$ python -q
>>> import numpy as np
>>> import numpy.linalg as la
>>> np.set_printoptions(precision=3, suppress=True, linewidth=120)
>>> data = np.loadtxt("case10.csv", delimiter=",")
>>> data
array([[-0.76 ,  1.204, -1.091,  1.68 ,  1.669, -0.259,  0.391, -0.291,  0.318, -1.765,  0.085],
       [-1.5  ,  1.6  , -1.4  , -0.7  ,  0.9  ,  0.9  , -2.3  ,  1.   ,  0.2  , -0.6  , -0.9  ],
       [-0.3  ,  1.   , -0.2  ,  0.2  ,  1.9  , -0.3  , -0.6  ,  0.3  ,  0.7  ,  1.   , -0.4  ],
       [-1.   , -0.5  ,  1.   , -0.6  ,  2.5  ,  0.2  , -0.4  , -0.6  , -0.4  , -0.7  , -0.6  ],
       [-0.6  ,  1.3  , -1.2  ,  1.8  ,  1.6  , -0.4  ,  0.6  , -0.3  ,  0.3  , -1.7  ,  0.1  ],
       [-0.3  ,  0.4  , -1.3  , -1.4  , -0.8  ,  0.6  ,  1.   , -0.4  ,  0.8  , -0.6  , -0.4  ],
       [ 1.3  , -0.2  , -1.1  , -0.4  ,  1.8  ,  0.1  ,  1.2  ,  1.7  , -0.4  ,  0.8  ,  1.8  ],
       [ 1.   , -0.7  ,  1.2  ,  2.1  , -0.1  ,  2.2  ,  0.1  , -0.5  , -1.2  , -1.4  ,  0.4  ],
       [ 0.6  ,  0.8  ,  0.7  , -0.7  , -0.7  ,  0.6  ,  1.9  , -0.5  , -0.2  , -0.7  , -1.   ],
       [ 0.6  ,  1.8  ,  1.9  , -1.9  ,  1.4  , -0.3  , -0.1  ,  0.5  , -0.8  ,  0.   ,  0.3  ]])
>>> round(float(la.norm(data, 1)), 3), round(float(la.norm(data, np.inf)), 3)
(13.369, 12.0)
>>> la.norm(data, axis=1)
array([3.515, 4.047, 2.64 , 3.23 , 3.59 , 2.687, 3.837, 4.001, 2.867, 3.723])
>>> la.norm(data, axis=0)
array([2.789, 3.394, 3.751, 4.193, 4.728, 2.613, 3.52 , 2.329, 1.95 , 3.362, 2.449])
>>> np.round(la.norm(data, 2), 3)
np.float64(5.704)
>>> np.round(la.norm(data, "nuc"), 3)
np.float64(29.626)
>>> th = np.radians(120)
>>> Rm = np.eye(11)
>>> Rm[3, 3] = Rm[1, 1] = np.cos(th)
>>> Rm[3, 1], Rm[1, 3] = -np.sin(th), np.sin(th)
>>> Rm
array([[ 1.   ,  0.   ,  0.   ,  0.   ,  0.   ,  0.   ,  0.   ,  0.   ,  0.   ,  0.   ,  0.   ],
       [ 0.   , -0.5  ,  0.   ,  0.866,  0.   ,  0.   ,  0.   ,  0.   ,  0.   ,  0.   ,  0.   ],
       [ 0.   ,  0.   ,  1.   ,  0.   ,  0.   ,  0.   ,  0.   ,  0.   ,  0.   ,  0.   ,  0.   ],
       [ 0.   , -0.866,  0.   , -0.5  ,  0.   ,  0.   ,  0.   ,  0.   ,  0.   ,  0.   ,  0.   ],
       [ 0.   ,  0.   ,  0.   ,  0.   ,  1.   ,  0.   ,  0.   ,  0.   ,  0.   ,  0.   ,  0.   ],
       [ 0.   ,  0.   ,  0.   ,  0.   ,  0.   ,  1.   ,  0.   ,  0.   ,  0.   ,  0.   ,  0.   ],
       [ 0.   ,  0.   ,  0.   ,  0.   ,  0.   ,  0.   ,  1.   ,  0.   ,  0.   ,  0.   ,  0.   ],
       [ 0.   ,  0.   ,  0.   ,  0.   ,  0.   ,  0.   ,  0.   ,  1.   ,  0.   ,  0.   ,  0.   ],
       [ 0.   ,  0.   ,  0.   ,  0.   ,  0.   ,  0.   ,  0.   ,  0.   ,  1.   ,  0.   ,  0.   ],
       [ 0.   ,  0.   ,  0.   ,  0.   ,  0.   ,  0.   ,  0.   ,  0.   ,  0.   ,  1.   ,  0.   ],
       [ 0.   ,  0.   ,  0.   ,  0.   ,  0.   ,  0.   ,  0.   ,  0.   ,  0.   ,  0.   ,  1.   ]])
>>> Y = data @ Rm.T
>>> np.allclose(la.norm(data, axis=1), la.norm(Y, axis=1))
True
>>> Y = data / la.norm(data, axis=1, keepdims=True)
>>> C2 = Y @ Y.T
>>> np.round(np.degrees(np.arccos(np.clip(C2[8, 1], -1, 1))), 3)
np.float64(109.064)
>>> C2[8]
array([-0.077, -0.327, -0.383, -0.086, -0.045,  0.505, -0.175,  0.18 ,  1.   ,  0.255])
>>> (np.abs(C2) > 0.9).astype(int)
array([[1, 0, 0, 0, 1, 0, 0, 0, 0, 0],
       [0, 1, 0, 0, 0, 0, 0, 0, 0, 0],
       [0, 0, 1, 0, 0, 0, 0, 0, 0, 0],
       [0, 0, 0, 1, 0, 0, 0, 0, 0, 0],
       [1, 0, 0, 0, 1, 0, 0, 0, 0, 0],
       [0, 0, 0, 0, 0, 1, 0, 0, 0, 0],
       [0, 0, 0, 0, 0, 0, 1, 0, 0, 0],
       [0, 0, 0, 0, 0, 0, 0, 1, 0, 0],
       [0, 0, 0, 0, 0, 0, 0, 0, 1, 0],
       [0, 0, 0, 0, 0, 0, 0, 0, 0, 1]])
>>> (C2 - 2 * np.eye(10)).round(6).argmax(axis=1)
array([4, 2, 1, 2, 0, 8, 2, 8, 5, 3])
>>> np.unravel_index(np.abs(data).argmax(), data.shape)
(np.int64(3), np.int64(4))
>>> round(float(la.norm(data)), 3)
10.911
>>> data.sum(axis=0)
array([-0.96 ,  6.704, -1.491,  0.08 , 10.169,  3.341,  1.791,  0.909, -0.682, -5.665, -0.615])
>>> la.svd(data, compute_uv=False)
array([5.704, 4.931, 4.33 , 3.968, 3.589, 2.743, 2.185, 1.434, 0.671, 0.069])
>>> np.count_nonzero(data)
np.int64(109)
>>> Y = np.array([[-2]])
>>> Z = np.array([[2, 0, -1, -1, -1, 2],
...     [-1, -1, 1, 1, 1, -2],
...     [2, 2, 2, 1, -1, 1],
...     [-1, 2, -2, 0, 1, -1],
...     [0, 1, -1, 1, -1, -1],
...     [-1, -1, -2, 2, -1, 1]])
>>> mat = np.block([[Y, np.zeros((1, 6))], [np.zeros((6, 1)), Z]])
>>> mat
array([[-2.,  0.,  0.,  0.,  0.,  0.,  0.],
       [ 0.,  2.,  0., -1., -1., -1.,  2.],
       [ 0., -1., -1.,  1.,  1.,  1., -2.],
       [ 0.,  2.,  2.,  2.,  1., -1.,  1.],
       [ 0., -1.,  2., -2.,  0.,  1., -1.],
       [ 0.,  0.,  1., -1.,  1., -1., -1.],
       [ 0., -1., -1., -2.,  2., -1.,  1.]])
>>> Uu, sigma, Vh = la.svd(mat, full_matrices=False)
>>> Uu.shape, sigma.shape, Vh.shape
((7, 7), (7,), (7, 7))
>>> np.cumsum(sigma ** 2) / np.sum(sigma ** 2)
array([0.369, 0.613, 0.781, 0.913, 0.972, 0.994, 1.   ])
>>> np.round(Uu.T @ Uu, 3) + 0
array([[1., 0., 0., 0., 0., 0., 0.],
       [0., 1., 0., 0., 0., 0., 0.],
       [0., 0., 1., 0., 0., 0., 0.],
       [0., 0., 0., 1., 0., 0., 0.],
       [0., 0., 0., 0., 1., 0., 0.],
       [0., 0., 0., 0., 0., 1., 0.],
       [0., 0., 0., 0., 0., 0., 1.]])
>>> np.abs(Uu[:, 0]).round(6).argmax()
np.int64(3)
>>> sigma
array([4.971, 4.045, 3.356, 2.969, 2.   , 1.211, 0.623])
>>> np.allclose(Uu * sigma @ Vh, mat)
True
